$ python3 -q
>>> import numpy as np
>>> import numpy.linalg as la
>>> np.set_printoptions(precision=3, suppress=True, linewidth=100, legacy="1.25")
>>> rng = np.random.default_rng(18974)
>>> lab = rng.integers(0, 2, 3)
>>> A = np.array([[4, 4, 5], [8, 7, 4], [0, 8, 8]]) * (lab[:, None] == lab)
>>> A
array([[4, 0, 5],
       [0, 7, 0],
       [0, 0, 8]])
>>> # triangular: eigenvalues sit on the diagonal
>>> np.round(la.det(A), 3)
224.0
>>> (A + A.T) / 2
array([[4. , 0. , 2.5],
       [0. , 7. , 0. ],
       [2.5, 0. , 8. ]])
>>> A @ A
array([[16,  0, 60],
       [ 0, 49,  0],
       [ 0,  0, 64]])
>>> (A - A.T) / 2
array([[ 0. ,  0. ,  2.5],
       [ 0. ,  0. ,  0. ],
       [-2.5,  0. ,  0. ]])
>>> w, vecs = la.eig(A)
>>> w
array([4., 7., 8.])
>>> A @ vecs[:, 0] - w[0] * vecs[:, 0]
array([0., 0., 0.])
>>> np.prod(w)
224.0
>>> la.matrix_power(A - np.diag(np.diag(A)), 3)
array([[0, 0, 0],
       [0, 0, 0],
       [0, 0, 0]])
>>> la.matrix_rank(A - A[0, 0] * np.eye(3))
2
>>> np.sort(la.eigvals(A))
array([4., 7., 8.])
>>> print(np.prod(np.diag(A)), np.round(la.det(A), 3))
224 224.0
>>> A @ A
array([[16,  0, 60],
       [ 0, 49,  0],
       [ 0,  0, 64]])
>>> round(la.det(A), 3)
224.0
>>> (la.matrix_power((A != 0) + (A.T != 0) + np.eye(3), 3) > 0).astype(int)
array([[1, 0, 1],
       [0, 1, 0],
       [1, 0, 1]])
>>> A @ A
array([[16,  0, 60],
       [ 0, 49,  0],
       [ 0,  0, 64]])
>>> print(np.flatnonzero(la.matrix_power((A != 0) + (A.T != 0) + np.eye(3), 3)[0]))
[0 2]
>>> np.poly(A)
array([   1.,  -19.,  116., -224.])
>>> round(float(la.det(2 * A)), 3), np.round(la.det(A), 3)
(1792.0, 224.0)
>>> np.kron(np.eye(2, dtype=int), A)
array([[4, 0, 5, 0, 0, 0],
       [0, 7, 0, 0, 0, 0],
       [0, 0, 8, 0, 0, 0],
       [0, 0, 0, 4, 0, 5],
       [0, 0, 0, 0, 7, 0],
       [0, 0, 0, 0, 0, 8]])
>>> round(la.det(A.T), 3)
224.0
>>> K = np.load("sample18.npy")
>>> K.round(3) + 0
array([[  0.599, -16.89 ,  -5.031, -16.597, -31.708,  -9.568, -29.636, -16.99 , -13.432],
       [  0.064, -14.21 ,  -4.672, -14.512, -27.042,  -7.966, -25.664, -15.05 , -11.691],
       [ -0.246, -12.657,  -4.465, -13.285, -24.326,  -7.06 , -23.339, -13.906, -10.674],
       [ -0.554, -11.114,  -4.259, -12.052, -21.619,  -6.179, -21.009, -12.752,  -9.657],
       [ -0.758, -10.083,  -4.119, -11.216, -19.801,  -5.602, -19.436, -11.968,  -8.972],
       [ -0.792,  -9.912,  -4.096, -11.077, -19.5  ,  -5.507, -19.174, -11.837,  -8.858],
       [ -0.912,  -9.299,  -4.012, -10.574, -18.415,  -5.17 , -18.231, -11.364,  -8.448],
       [ -1.834,  -0.486,  -1.996,  -1.959,  -1.899,  -0.933,  -2.827,  -2.752,  -1.662],
       [ -1.534,  -0.2  ,  -1.601,  -1.349,  -1.144,  -0.759,  -1.888,  -1.996,  -1.185],
       [ -1.415,  -0.141,  -1.462,  -1.178,  -0.958,  -0.703,  -1.633,  -1.77 ,  -1.047],
       [ -0.422,  -0.002,  -0.422,  -0.269,  -0.182,  -0.238,  -0.359,  -0.439,  -0.261],
       [ -0.375,  -0.001,  -0.375,  -0.237,  -0.16 ,  -0.213,  -0.317,  -0.388,  -0.231],
       [  0.005,   0.   ,   0.005,   0.003,   0.002,   0.003,   0.004,   0.005,   0.003],
       [  0.839,   0.011,   0.843,   0.468,   0.325,   0.566,   0.629,   0.799,   0.492],
       [  1.42 ,   0.045,   1.436,   0.772,   0.57 ,   1.032,   1.05 ,   1.328,   0.834],
       [  1.5  ,   0.052,   1.517,   0.814,   0.607,   1.101,   1.108,   1.4  ,   0.881],
       [  1.853,   0.091,   1.883,   0.997,   0.776,   1.417,   1.37 ,   1.719,   1.095],
       [  3.14 ,   0.345,   3.254,   1.688,   1.547,   2.748,   2.404,   2.897,   1.924],
       [  3.888,   0.578,   4.081,   2.118,   2.118,   3.644,   3.08 ,   3.606,   2.451],
       [  4.79 ,   0.945,   5.105,   2.671,   2.935,   4.837,   3.981,   4.494,   3.133],
       [ 10.046,   4.897,  11.678,   6.797,  10.516,  13.974,  11.239,  10.538,   8.183],
       [ 11.926,   7.021,  14.266,   8.663,  14.356,  18.054,  14.671,  13.081,  10.426],
       [ 12.786,   8.108,  15.489,   9.584,  16.3  ,  20.049,  16.383,  14.311,  11.525],
       [ 14.137,   9.962,  17.458,  11.117,  19.588,  23.342,  19.251,  16.327,  13.343],
       [ 15.689,  12.301,  19.789,  13.003,  23.704,  27.351,  22.804,  18.766,  15.565],
       [ 17.42 ,  15.169,  22.476,  15.262,  28.715,  32.102,  27.091,  21.641,  18.208],
       [ 18.139,  16.438,  23.618,  16.247,  30.922,  34.158,  28.969,  22.881,  19.355]])
>>> # rows and columns are dependent
>>> rk = la.matrix_rank(K)
>>> rk
3
>>> ns = la.svd(K)[2][rk:].T
>>> [int(la.matrix_rank(np.delete(K, i, axis=0))) for i in range(27)]
[3, 3, 3, 3, 3, 3, 3, 3, 3, 3, 3, 3, 3, 3, 3, 3, 3, 3, 3, 3, 3, 3, 3, 3, 3, 3, 3]
>>> ns.shape
(9, 6)
>>> print(np.allclose(K @ ns, 0))
True
>>> print(la.matrix_rank(K.T @ K), la.matrix_rank(K @ K.T))
3 3
>>> A2 = K / np.sqrt((K ** 2).mean(axis=1, keepdims=True))
>>> print(la.matrix_rank(A2) == la.matrix_rank(K))
True
>>> vec = np.array([9, -1, 0, 0, 9, 1, 0, 4, -3])
>>> a = np.maximum(K @ vec, 0)
>>> np.tanh(K @ vec)
array([-1.  , -1.  , -1.  , -1.  , -1.  , -1.  , -1.  , -1.  , -1.  , -1.  , -1.  , -1.  ,  0.07,
        1.  ,  1.  ,  1.  ,  1.  ,  1.  ,  1.  ,  1.  ,  1.  ,  1.  ,  1.  ,  1.  ,  1.  ,  1.  ,
        1.  ])
>>> lab = K[:, 0] > np.median(K[:, 0])
>>> r0 = K[lab].mean(axis=0) - K[~lab].mean(axis=0)
>>> r0
array([ 9.503, 11.913, 13.474, 13.605, 23.63 , 17.663, 23.434, 17.402, 13.627])
>>> round((((K - K.mean(axis=0)) @ r0 > 0) == lab).mean(), 3)
0.889
>>> d = la.norm(K[:, None] - K[None], axis=-1)
>>> print(d[1].round(6).argsort(kind="stable")[:4])
[1 2 0 3]
>>> la.matrix_rank(d ** 2)
5
>>> np.flatnonzero(d[1] < d.mean() / 2)
array([0, 1, 2, 3, 4, 5, 6])
>>> d.shape
(27, 27)
>>> print(d.mean(axis=1).argmax())
26
>>> np.unravel_index(d.round(6).argmax(), d.shape)
(0, 26)
>>> mat = np.load("a.npy")
>>> mat
array([[ 1, -2,  2],
       [ 0,  0,  2],
       [ 2, -4,  0],
       [ 1, -2,  2],
       [ 0,  0,  2],
       [ 1, -2,  2],
       [ 1, -2,  2]])
>>> # null space of dimension 1
>>> rk = la.matrix_rank(mat)
>>> rk
2
>>> ns = la.svd(mat)[2][rk:].T
>>> la.matrix_rank(mat.T @ mat), la.matrix_rank(mat @ mat.T)
(2, 2)
>>> np.round(ns[:, 0] / ns[np.abs(ns[:, 0]).round(6).argmax(), 0], 3) + 0
array([1. , 0.5, 0. ])
>>> G = mat.T @ mat
>>> np.trace(G), (mat ** 2).sum()
(64, 64)
>>> (mat @ mat.T).shape
(7, 7)
>>> G
array([[  8, -16,   8],
       [-16,  32, -16],
       [  8, -16,  24]])
>>> np.allclose(G @ G.T, G.T @ G)
True
>>> print((G + G.T) / 2)
[[  8. -16.   8.]
 [-16.  32. -16.]
 [  8. -16.  24.]]
>>> G @ G
array([[  384,  -768,   512],
       [ -768,  1536, -1024],
       [  512, -1024,   896]])
>>> np.count_nonzero(mat)
16
>>> np.abs(mat).max()
4
>>> np.round(la.svd(mat, compute_uv=False), 3) + 0
array([7.183, 3.522, 0.   ])
>>> np.diff(mat, axis=0)
array([[-1,  2,  0],
       [ 2, -4, -2],
       [-1,  2,  2],
       [-1,  2,  0],
       [ 1, -2,  0],
       [ 0,  0,  0]])
>>> U, sigma, VT = la.svd(mat)
>>> sigma.round(3) + 0
array([7.183, 3.522, 0.   ])
>>> np.argmax(sigma[:-1] / (sigma[1:] + 1e-6)) + 1
2
>>> A2 = U[:, :2] @ np.diag(sigma[:2]) @ VT[:2]
>>> np.round(la.norm(mat - A2) / la.norm(mat), 3)
0.0
>>> print(round(float(la.norm(mat - A2, 2)), 3), round(sigma[2], 3))
0.0 0.0
>>> round(np.abs(mat - A2).max(), 3)
0.0
>>> A2.round(3) + 0
array([[ 1., -2.,  2.],
       [ 0.,  0.,  2.],
       [ 2., -4.,  0.],
       [ 1., -2.,  2.],
       [ 0.,  0.,  2.],
       [ 1., -2.,  2.],
       [ 1., -2.,  2.]])
>>> la.matrix_rank(mat, rtol=0.05)
2
